In [1]: import numpy as np

In [2]: np.set_printoptions(precision=2, suppress=True, linewidth=140)

In [3]: mat = 3 * np.eye(12) + np.eye(12, k=1)

In [4]: print(mat)
[[3. 1. 0. 0. 0. 0. 0. 0. 0. 0. 0. 0.]
 [0. 3. 1. 0. 0. 0. 0. 0. 0. 0. 0. 0.]
 [0. 0. 3. 1. 0. 0. 0. 0. 0. 0. 0. 0.]
 [0. 0. 0. 3. 1. 0. 0. 0. 0. 0. 0. 0.]
 [0. 0. 0. 0. 3. 1. 0. 0. 0. 0. 0. 0.]
 [0. 0. 0. 0. 0. 3. 1. 0. 0. 0. 0. 0.]
 [0. 0. 0. 0. 0. 0. 3. 1. 0. 0. 0. 0.]
 [0. 0. 0. 0. 0. 0. 0. 3. 1. 0. 0. 0.]
 [0. 0. 0. 0. 0. 0. 0. 0. 3. 1. 0. 0.]
 [0. 0. 0. 0. 0. 0. 0. 0. 0. 3. 1. 0.]
 [0. 0. 0. 0. 0. 0. 0. 0. 0. 0. 3. 1.]
 [0. 0. 0. 0. 0. 0. 0. 0. 0. 0. 0. 3.]]

In [5]: print(mat.reshape(2, -1))
[[3. 1. 0. 0. 0. 0. 0. 0. 0. 0. 0. 0. 0. 3. 1. 0. 0. 0. 0. 0. 0. 0. 0. 0. 0. 0. 3. 1. 0. 0. 0. 0. 0. 0. 0. 0. 0. 0. 0. 3. 1. 0. 0. 0. 0.
  0. 0. 0. 0. 0. 0. 0. 3. 1. 0. 0. 0. 0. 0. 0. 0. 0. 0. 0. 0. 3. 1. 0. 0. 0. 0. 0.]
 [0. 0. 0. 0. 0. 0. 3. 1. 0. 0. 0. 0. 0. 0. 0. 0. 0. 0. 0. 3. 1. 0. 0. 0. 0. 0. 0. 0. 0. 0. 0. 0. 3. 1. 0. 0. 0. 0. 0. 0. 0. 0. 0. 0. 0.
  3. 1. 0. 0. 0. 0. 0. 0. 0. 0. 0. 0. 0. 3. 1. 0. 0. 0. 0. 0. 0. 0. 0. 0. 0. 0. 3.]]

In [6]: print(mat.ravel(order="F"))
[3. 0. 0. 0. 0. 0. 0. 0. 0. 0. 0. 0. 1. 3. 0. 0. 0. 0. 0. 0. 0. 0. 0. 0. 0. 1. 3. 0. 0. 0. 0. 0. 0. 0. 0. 0. 0. 0. 1. 3. 0. 0. 0. 0. 0. 0.
 0. 0. 0. 0. 0. 1. 3. 0. 0. 0. 0. 0. 0. 0. 0. 0. 0. 0. 1. 3. 0. 0. 0. 0. 0. 0. 0. 0. 0. 0. 0. 1. 3. 0. 0. 0. 0. 0. 0. 0. 0. 0. 0. 0. 1. 3.
 0. 0. 0. 0. 0. 0. 0. 0. 0. 0. 0. 1. 3. 0. 0. 0. 0. 0. 0. 0. 0. 0. 0. 0. 1. 3. 0. 0. 0. 0. 0. 0. 0. 0. 0. 0. 0. 1. 3. 0. 0. 0. 0. 0. 0. 0.
 0. 0. 0. 0. 1. 3.]

In [7]: t3 = mat.reshape(12, 2, -1)

In [8]: print(np.swapaxes(t3, 1, 2)[11])
[[0. 0.]
 [0. 0.]
 [0. 0.]
 [0. 0.]
 [0. 0.]
 [0. 3.]]

In [9]: print(np.einsum("ihd,jhd->hij", t3, t3).shape)
(2, 12, 12)

In [10]: print(t3[:, 0])
[[3. 1. 0. 0. 0. 0.]
 [0. 3. 1. 0. 0. 0.]
 [0. 0. 3. 1. 0. 0.]
 [0. 0. 0. 3. 1. 0.]
 [0. 0. 0. 0. 3. 1.]
 [0. 0. 0. 0. 0. 3.]
 [0. 0. 0. 0. 0. 0.]
 [0. 0. 0. 0. 0. 0.]
 [0. 0. 0. 0. 0. 0.]
 [0. 0. 0. 0. 0. 0.]
 [0. 0. 0. 0. 0. 0.]
 [0. 0. 0. 0. 0. 0.]]

In [11]: rng = np.random.default_rng(597)

In [12]: z = rng.permutation(12)

In [13]: print(z)
[ 9  5 11  1  8  0  3  7  2 10  6  4]

In [14]: other = mat[z][:, z]

In [15]: print(np.trace(other))
36.0

In [16]: print(np.allclose(other, mat))
False

In [17]: print(round(float(np.linalg.det(other)), 2), round(float(np.linalg.det(mat[z])), 2))
531441.0 -531441.0

In [18]: u = np.array([-1, -1, 2, 1, -3, 1, 2, -3, 1, -2, -2, -1])

In [19]: other = mat + np.outer(u, np.eye(12)[5])

In [20]: print(np.linalg.matrix_rank(np.linalg.inv(other) - np.linalg.inv(mat), tol=1e-8))
1

In [21]: print(np.linalg.matrix_rank(other - mat))
1

In [22]: print(other)
[[ 3.  1.  0.  0.  0. -1.  0.  0.  0.  0.  0.  0.]
 [ 0.  3.  1.  0.  0. -1.  0.  0.  0.  0.  0.  0.]
 [ 0.  0.  3.  1.  0.  2.  0.  0.  0.  0.  0.  0.]
 [ 0.  0.  0.  3.  1.  1.  0.  0.  0.  0.  0.  0.]
 [ 0.  0.  0.  0.  3. -2.  0.  0.  0.  0.  0.  0.]
 [ 0.  0.  0.  0.  0.  4.  1.  0.  0.  0.  0.  0.]
 [ 0.  0.  0.  0.  0.  2.  3.  1.  0.  0.  0.  0.]
 [ 0.  0.  0.  0.  0. -3.  0.  3.  1.  0.  0.  0.]
 [ 0.  0.  0.  0.  0.  1.  0.  0.  3.  1.  0.  0.]
 [ 0.  0.  0.  0.  0. -2.  0.  0.  0.  3.  1.  0.]
 [ 0.  0.  0.  0.  0. -2.  0.  0.  0.  0.  3.  1.]
 [ 0.  0.  0.  0.  0. -1.  0.  0.  0.  0.  0.  3.]]

In [23]: O, R = np.linalg.qr(other)

In [24]: print(abs(R[0, 0]), round(float(np.linalg.norm(other[:, 0])), 2))
3.0 3.0

In [25]: print(np.allclose(R.T @ R, other.T @ other))
True

In [26]: print(np.abs(np.diag(R)))
[3.   3.   3.   3.   3.   6.24 2.73 2.38 2.9  2.61 2.49 2.82]

In [27]: print(O.shape, R.shape)
(12, 12) (12, 12)

In [28]: print(np.round(O.T @ O, 2) + 0)
[[1. 0. 0. 0. 0. 0. 0. 0. 0. 0. 0. 0.]
 [0. 1. 0. 0. 0. 0. 0. 0. 0. 0. 0. 0.]
 [0. 0. 1. 0. 0. 0. 0. 0. 0. 0. 0. 0.]
 [0. 0. 0. 1. 0. 0. 0. 0. 0. 0. 0. 0.]
 [0. 0. 0. 0. 1. 0. 0. 0. 0. 0. 0. 0.]
 [0. 0. 0. 0. 0. 1. 0. 0. 0. 0. 0. 0.]
 [0. 0. 0. 0. 0. 0. 1. 0. 0. 0. 0. 0.]
 [0. 0. 0. 0. 0. 0. 0. 1. 0. 0. 0. 0.]
 [0. 0. 0. 0. 0. 0. 0. 0. 1. 0. 0. 0.]
 [0. 0. 0. 0. 0. 0. 0. 0. 0. 1. 0. 0.]
 [0. 0. 0. 0. 0. 0. 0. 0. 0. 0. 1. 0.]
 [0. 0. 0. 0. 0. 0. 0. 0. 0. 0. 0. 1.]]

In [29]: print(np.round(O @ R, 2) + 0)
[[ 3.  1.  0.  0.  0. -1.  0.  0.  0.  0.  0.  0.]
 [ 0.  3.  1.  0.  0. -1.  0.  0.  0.  0.  0.  0.]
 [ 0.  0.  3.  1.  0.  2.  0.  0.  0.  0.  0.  0.]
 [ 0.  0.  0.  3.  1.  1.  0.  0.  0.  0.  0.  0.]
 [ 0.  0.  0.  0.  3. -2.  0.  0.  0.  0.  0.  0.]
 [ 0.  0.  0.  0.  0.  4.  1.  0.  0.  0.  0.  0.]
 [ 0.  0.  0.  0.  0.  2.  3.  1.  0.  0.  0.  0.]
 [ 0.  0.  0.  0.  0. -3.  0.  3.  1.  0.  0.  0.]
 [ 0.  0.  0.  0.  0.  1.  0.  0.  3.  1.  0.  0.]
 [ 0.  0.  0.  0.  0. -2.  0.  0.  0.  3.  1.  0.]
 [ 0.  0.  0.  0.  0. -2.  0.  0.  0.  0.  3.  1.]
 [ 0.  0.  0.  0.  0. -1.  0.  0.  0.  0.  0.  3.]]
